% ipython --no-banner

In [1]: import numpy as np

In [2]: np.set_printoptions(precision=2, suppress=True, linewidth=140)

In [3]: F = np.load("mat.npy")

In [4]: print(F)
[[2 1 1 1]
 [2 0 0 0]
 [2 0 1 2]
 [0 0 2 0]]

In [5]: vec = np.array([-1, 1, 1, -2])

In [6]: target = F @ vec

In [7]: b, lr = np.zeros(4), 1 / np.linalg.norm(F, 2) ** 2

In [8]: for i in range(5):
   ...:     b -= lr * F.T @ (F @ b - target)
   ...:     if i % 1 == 0: print(i, round(np.linalg.norm(F @ b - target), 2))
   ...: 
0 2.93
1 2.5
2 2.16
3 1.89
4 1.68

In [9]: print(b)
[-1.14  0.08  0.51 -1.07]

In [10]: vals, V = np.linalg.eig(F)

In [11]: print(np.sort(np.linalg.eigvals(np.linalg.inv(F))))
[-1.   -0.71  0.25  0.71]

In [12]: print(vals)
[ 4.    1.41 -1.41 -1.  ]

In [13]: print(np.sort(np.linalg.eigvals(F @ F)))
[ 1.  2.  2. 16.]

In [14]: arr = np.tanh(np.array([[0.9, 1.8],
    ...:     [-1.4, 1.1],
    ...:     [-1.1, 0.8],
    ...:     [-1.1, -0.9],
    ...:     [-1.7, 0.2],
    ...:     [0.3, -1.9],
    ...:     [-1.6, 1.2],
    ...:     [2.4, -0.6],
    ...:     [-1.9, 0.8],
    ...:     [-0.4, -0.8],
    ...:     [-0.5, -0.5],
    ...:     [0.4, -2.0],
    ...:     [0.9, -0.9],
    ...:     [-0.9, -0.4],
    ...:     [0.5, -0.2],
    ...:     [0.2, -0.5],
    ...:     [-0.2, 0.8],
    ...:     [-0.5, -0.6],
    ...:     [0.2, -1.1],
    ...:     [-1.3, 0.4],
    ...:     [0.7, -1.0],
    ...:     [0.4, 1.3],
    ...:     [-1.3, -0.6],
    ...:     [-0.9, 2.0],
    ...:     [0.2, 0.1],
    ...:     [-0.6, -2.2]]) @ np.array([[1.5, -0.6, 0.9], [-3.0, -0.8, 0.5]]))

In [15]: print(arr.round(2) + 0)
[[-1.   -0.96  0.94]
 [-1.   -0.04 -0.61]
 [-1.    0.02 -0.53]
 [ 0.78  0.88 -0.89]
 [-1.    0.7  -0.89]
 [ 1.    0.87 -0.59]
 [-1.    0.   -0.69]
 [ 1.   -0.74  0.95]
 [-1.    0.46 -0.86]
 [ 0.95  0.71 -0.64]
 [ 0.64  0.6  -0.6 ]
 [ 1.    0.88 -0.56]
 [ 1.    0.18  0.35]
 [-0.15  0.7  -0.77]
 [ 0.87 -0.14  0.34]
 [ 0.95  0.27 -0.07]
 [-0.99 -0.48  0.22]
 [ 0.78  0.65 -0.64]
 [ 1.    0.64 -0.35]
 [-1.    0.43 -0.75]
 [ 1.    0.36  0.13]
 [-1.   -0.86  0.77]
 [-0.15  0.85 -0.9 ]
 [-1.   -0.79  0.19]
 [ 0.   -0.2   0.23]
 [ 1.    0.97 -0.93]]

In [16]: print(np.allclose(F @ F.T, F.T @ F))
False

In [17]: print(np.allclose(F, F.T))
False

In [18]: print(F @ F)
[[8 2 5 4]
 [4 2 2 2]
 [6 2 7 4]
 [4 0 2 4]]

In [19]: print(np.trace(F))
3

In [20]: print((F - F.T) / 2)
[[ 0.  -0.5 -0.5  0.5]
 [ 0.5  0.   0.   0. ]
 [ 0.5  0.   0.   0. ]
 [-0.5  0.   0.   0. ]]

In [21]: hat = np.triu(np.array([[9, 2, -4, 5], [2, 1, 1, 9], [-2, -3, -1, 1], [-5, 9, 2, -7]]), 1) + np.eye(4)

In [22]: A2 = hat @ F @ np.linalg.inv(hat)

In [23]: print(round(float(np.linalg.det(A2)), 2))
8.0

In [24]: print(np.poly(A2))
[ 1. -3. -6.  6.  8.]

In [25]: print(np.linalg.matrix_rank(A2))
4

In [26]: print(A2)
[[ -2.   5.  -6. -36.]
 [  4.  -8.  43.  11.]
 [  2.  -4.  15.  13.]
 [  0.   0.   2.  -2.]]

In [27]: print(round(float(np.linalg.norm(A2, 2) / np.linalg.norm(A2)), 2))
0.87

In [28]: print([round(float(x), 2) for x in np.linalg.svd(A2, compute_uv=False)[:3]])
[53.84, 30.56, 0.28]

In [29]: A = np.load("arr.npy")

In [30]: print(A)
[[2 2 2]
 [2 4 4]
 [2 4 6]]

In [31]: f = np.array([2, 2, 1])

In [32]: A2 = A + np.outer(f, np.eye(3)[2])

In [33]: print(A2)
[[2. 2. 4.]
 [2. 4. 6.]
 [2. 4. 7.]]

In [34]: print(np.linalg.matrix_rank(A2 - A))
1

In [35]: print(np.linalg.matrix_rank(np.linalg.inv(A2) - np.linalg.inv(A), tol=1e-8))
1

In [36]: vals, V = np.linalg.eigh(A)

In [37]: vec = np.array([2, 1, 0])

In [38]: print((np.sign(V[:, -1].round(6)) == np.sign(V[0, -1].round(6))).astype(int))
[1 1 1]

In [39]: print(vec @ A @ vec / (vec @ vec), round(vals[0], 2), np.round(vals[-1], 2))
4.0 0.62 10.1

In [40]: print(np.abs(A).sum(axis=1).max(), round(float(np.abs(vals).max()), 2))
12 10.1

In [41]: W0 = np.load("a.npy")

In [42]: print(W0)
[[6. 0. 0.]
 [0. 6. 5.]
 [0. 5. 6.]]

In [43]: vec = np.ones(3)

In [44]: for _ in range(6):
    ...:     vec = W0 @ vec
    ...:     vec /= np.linalg.norm(vec)
    ...:     print(round(vec @ W0 @ vec, 2))
    ...: 
10.35
10.79
10.94
10.98
10.99
11.0

In [45]: print(vec)
[0.02 0.71 0.71]

In [46]: vals, V = np.linalg.eigh(W0)

In [47]: print(np.round(V.T @ V, 2) + 0)
[[1. 0. 0.]
 [0. 1. 0.]
 [0. 0. 1.]]

In [48]: print(np.abs(V[:, -1]).round(6).argmax())
1

In [49]: print(np.linalg.eigvalsh(W0 + -1 * np.eye(3)))
[ 0.  5. 10.]

In [50]: print(np.linalg.eigvalsh(W0 @ W0))
[  1.  36. 121.]

In [51]: print(np.round(V.T @ W0 @ V, 2) + 0)
[[ 1.  0.  0.]
 [ 0.  6.  0.]
 [ 0.  0. 11.]]

In [52]: print(np.sort(np.abs(np.linalg.eigvals(W0))))
[ 1.  6. 11.]

In [53]: print(np.linalg.matrix_power(W0, 3))
[[216.   0.   0.]
 [  0. 666. 665.]
 [  0. 665. 666.]]

In [54]: print(np.round(np.linalg.det(W0), 2))
66.0

In [55]: print((W0 - W0.T) / 2)
[[0. 0. 0.]
 [0. 0. 0.]
 [0. 0. 0.]]

In [56]: print(round(np.abs(np.linalg.eigvals(W0)).max(), 2))
11.0

In [57]: print((W0 + W0.T) / 2)
[[6. 0. 0.]
 [0. 6. 5.]
 [0. 5. 6.]]

In [58]: vals, V = np.linalg.eigh(W0)

In [59]: vec = np.array([0, 1, 3])

In [60]: print(V * np.maximum(vals, 0) @ V.T)
[[6. 0. 0.]
 [0. 6. 5.]
 [0. 5. 6.]]

In [61]: Lm = np.linalg.cholesky(W0)

In [62]: print(Lm @ Lm.T)
[[6. 0. 0.]
 [0. 6. 5.]
 [0. 5. 6.]]

In [63]: m1 = np.array([[1, 1, 1, 1, -1, -1, -1, -1],
    ...:     [1, 1, -1, -1, 1, 1, -1, -1],
    ...:     [1, -1, -1, 1, -1, 1, 1, -1],
    ...:     [1, 1, -1, -1, -1, -1, 1, 1]])

In [64]: print(m1)
[[ 1  1  1  1 -1 -1 -1 -1]
 [ 1  1 -1 -1  1  1 -1 -1]
 [ 1 -1 -1  1 -1  1  1 -1]
 [ 1  1 -1 -1 -1 -1  1  1]]

In [65]: W = np.array([[-2, 1, -2, 2, -1, -3],
    ...:     [3, -2, 3, 1, 0, -2],
    ...:     [-3, 0, 2, 1, -3, -1],
    ...:     [-2, -2, 2, 2, 0, 0],
    ...:     [2, 3, -3, 2, -1, 0],
    ...:     [-2, -2, -1, 0, -2, 2],
    ...:     [3, -1, -1, -2, 1, 3],
    ...:     [1, 3, -3, 1, -3, 2]])

In [66]: b = np.array([-3, -1, -3, 0, 1, -1])

In [67]: hid = np.maximum(m1 @ W + b, 0)

In [68]: print(np.linalg.matrix_rank(hid))
4

In [69]: print(hid)
[[ 0  0 10  5  2  0]
 [ 0  0  0  3  2  0]
 [ 0  0  0  0  6  2]
 [ 7  1  0  0  4  0]]

In [70]: print((hid > 0).mean(axis=0))
[0.25 0.25 0.25 0.5  1.   0.25]

In [71]: Z = np.array([[0, 6, 0],
    ...:     [9, 8, 1],
    ...:     [-8, -2, -2],
    ...:     [-8, -7, 6],
    ...:     [3, -7, 2],
    ...:     [-8, -3, 5]])

In [72]: print(W @ Z)
[[ 30   2   0]
 [-34  -5 -12]
 [-25  -5  -9]
 [-50 -46   6]
 [ 32  35  19]
 [-32 -18   6]
 [ -6  10   6]
 [ 18  44  19]]

In [73]: print((hid @ Z).round(6).argmax(axis=1))
[2 2 2 1]

In [74]: vec = np.array([2, 0, 9, 4, 7, 1, 9, 1])

In [75]: h = np.maximum(m1 @ vec, 0)

In [76]: print(h)
[0 0 0 0]

In [77]: print(m1.T @ h)
[0 0 0 0 0 0 0 0]

In [78]: Uu, s, VT = np.linalg.svd(m1, full_matrices=False)

In [79]: print(s / s[0])
[1. 1. 1. 1.]

In [80]: print(np.round(VT @ VT.T, 2) + 0)
[[1. 0. 0. 0.]
 [0. 1. 0. 0.]
 [0. 0. 1. 0.]
 [0. 0. 0. 1.]]

In [81]: print(np.cumsum(s ** 2) / np.sum(s ** 2))
[0.25 0.5  0.75 1.  ]

In [82]: print(np.allclose(Uu * s @ VT, m1))
True

In [83]: print(m1.ravel(order="F"))
[ 1  1  1  1  1  1 -1  1  1 -1 -1 -1  1 -1  1 -1 -1  1 -1 -1 -1  1  1 -1 -1 -1  1  1 -1 -1 -1  1]

In [84]: print(m1.reshape(-1, 2))
[[ 1  1]
 [ 1  1]
 [-1 -1]
 [-1 -1]
 [ 1  1]
 [-1 -1]
 [ 1  1]
 [-1 -1]
 [ 1 -1]
 [-1  1]
 [-1  1]
 [ 1 -1]
 [ 1  1]
 [-1 -1]
 [-1 -1]
 [ 1  1]]

In [85]: blk = m1.reshape(4, 2, -1)

In [86]: print(np.swapaxes(blk, 1, 2)[2])
[[ 1 -1]
 [-1  1]
 [-1  1]
 [ 1 -1]]

In [87]: print(blk[:, 0])
[[ 1  1  1  1]
 [ 1  1 -1 -1]
 [ 1 -1 -1  1]
 [ 1  1 -1 -1]]

In [88]: print(blk.transpose(1, 0, 2))
[[[ 1  1  1  1]
  [ 1  1 -1 -1]
  [ 1 -1 -1  1]
  [ 1  1 -1 -1]]

 [[-1 -1 -1 -1]
  [ 1  1 -1 -1]
  [-1  1  1 -1]
  [-1 -1  1  1]]]

In [89]: print(blk.sum(axis=1))
[[ 0  0  0  0]
 [ 2  2 -2 -2]
 [ 0  0  0  0]
 [ 0  0  0  0]]

In [90]: print(round(float(np.linalg.norm(m1, 2)), 2))
2.83

In [91]: print(round(float(np.linalg.norm(m1[2], 1)), 2), np.round(np.linalg.norm(m1[2], np.inf), 2))
8.0 1.0

In [92]: print(np.linalg.norm(m1, axis=0))
[2. 2. 2. 2. 2. 2. 2. 2.]

In [93]: M = np.load("m.npy")

In [94]: print(M)
[[1.  0.  0.  0. ]
 [0.  0.5 0.  0.5]
 [0.  0.  1.  0. ]
 [0.  0.  0.  1. ]]

In [95]: print(np.round(np.linalg.matrix_power(M, 100), 2) + 0)
[[1. 0. 0. 0.]
 [0. 0. 0. 1.]
 [0. 0. 1. 0.]
 [0. 0. 0. 1.]]

In [96]: print(M.sum(axis=1))
[1. 1. 1. 1.]

In [97]: print(np.linalg.matrix_power(M, 2))
[[1.   0.   0.   0.  ]
 [0.   0.25 0.   0.75]
 [0.   0.   1.   0.  ]
 [0.   0.   0.   1.  ]]

In [98]: print(M @ np.ones(4))
[1. 1. 1. 1.]

In [99]: pr = np.eye(4)[2]

In [100]: for _ in range(6):
     ...:     pr = pr @ M
     ...:     print(pr.round(2))
     ...: 
[0. 0. 1. 0.]
[0. 0. 1. 0.]
[0. 0. 1. 0.]
[0. 0. 1. 0.]
[0. 0. 1. 0.]
[0. 0. 1. 0.]

In [101]: O, V = np.linalg.qr(M[:, :2])[0], np.linalg.qr(M[:, 2:])[0]

In [102]: s = np.linalg.svd(O.T @ V, compute_uv=False)

In [103]: print(np.degrees(np.arccos(s.clip(0, 1))))
[63.43 90.  ]
